$ ipython --no-banner

In [1]: import numpy as np

In [2]: import numpy.linalg as la

In [3]: np.set_printoptions(precision=2, suppress=True, linewidth=140)

In [4]: rng = np.random.default_rng(9602)

In [5]: ang = np.sort(rng.uniform(-2, 2, 18))

In [6]: mat = np.c_[ang, ang ** 2, ang ** 3] @ np.array([[0, 0, -1, 1, -2, -1, 2, -1, -2],
   ...:     [-2, 0, 1, 1, -2, 1, -1, 1, 2],
   ...:     [0, 2, 1, 1, -2, 0, 2, 0, 1]])

In [7]: mat.round(2) + 0
Out[7]: 
array([[ -5.11,  -8.16,   0.07,  -3.13,   6.25,   4.15, -13.91,   4.15,   4.22],
       [ -4.58,  -6.94,   0.34,  -2.69,   5.39,   3.81, -12.26,   3.81,   4.14],
       [ -4.24,  -6.17,   0.49,  -2.42,   4.84,   3.58, -11.2 ,   3.58,   4.07],
       [ -3.72,  -5.08,   0.69,  -2.04,   4.09,   3.23,  -9.67,   3.23,   3.91],
       [ -3.49,  -4.61,   0.76,  -1.88,   3.76,   3.07,  -9.  ,   3.07,   3.83],
       [ -3.03,  -3.72,   0.88,  -1.58,   3.16,   2.74,  -7.7 ,   2.74,   3.63],
       [ -2.09,  -2.13,   1.  ,  -1.04,   2.09,   2.07,  -5.22,   2.07,   3.07],
       [ -1.94,  -1.9 ,   1.  ,  -0.97,   1.94,   1.95,  -4.84,   1.95,   2.95],
       [ -1.77,  -1.67,   0.99,  -0.89,   1.78,   1.83,  -4.43,   1.83,   2.82],
       [ -1.51,  -1.31,   0.97,  -0.77,   1.54,   1.63,  -3.81,   1.63,   2.59],
       [ -0.12,  -0.03,   0.3 ,  -0.2 ,   0.4 ,   0.31,  -0.59,   0.31,   0.61],
       [ -0.02,   0.  ,   0.1 ,  -0.09,   0.17,   0.1 ,  -0.2 ,   0.1 ,   0.21],
       [  0.  ,   0.  ,  -0.04,   0.04,  -0.08,  -0.04,   0.08,  -0.04,  -0.08],
       [ -0.03,   0.  ,  -0.1 ,   0.13,  -0.26,  -0.1 ,   0.22,  -0.1 ,  -0.2 ],
       [ -0.05,   0.01,  -0.13,   0.18,  -0.36,  -0.13,   0.29,  -0.13,  -0.25],
       [ -2.11,   2.17,   1.11,   3.17,  -6.33,   0.03,   3.17,   0.03,   1.14],
       [ -3.84,   5.32,   3.19,   5.96, -11.92,   0.53,   6.17,   0.53,   3.73],
       [ -5.18,   8.33,   5.15,   8.36, -16.73,   0.98,   8.96,   0.98,   6.13]])

In [8]: # rows and columns are dependent

In [9]: Xs = mat - mat.mean(axis=0)

In [10]: V = la.svd(Xs)[2][:3]

In [11]: other = Xs - Xs @ V.T @ V

In [12]: round(float(la.norm(other) / la.norm(Xs)), 2)
Out[12]: 0.0

In [13]: np.round(np.cov(Xs @ V.T, rowvar=False), 2) + 0
Out[13]: 
array([[101.52,   0.  ,   0.  ],
       [  0.  ,  13.49,   0.  ],
       [  0.  ,   0.  ,   0.61]])
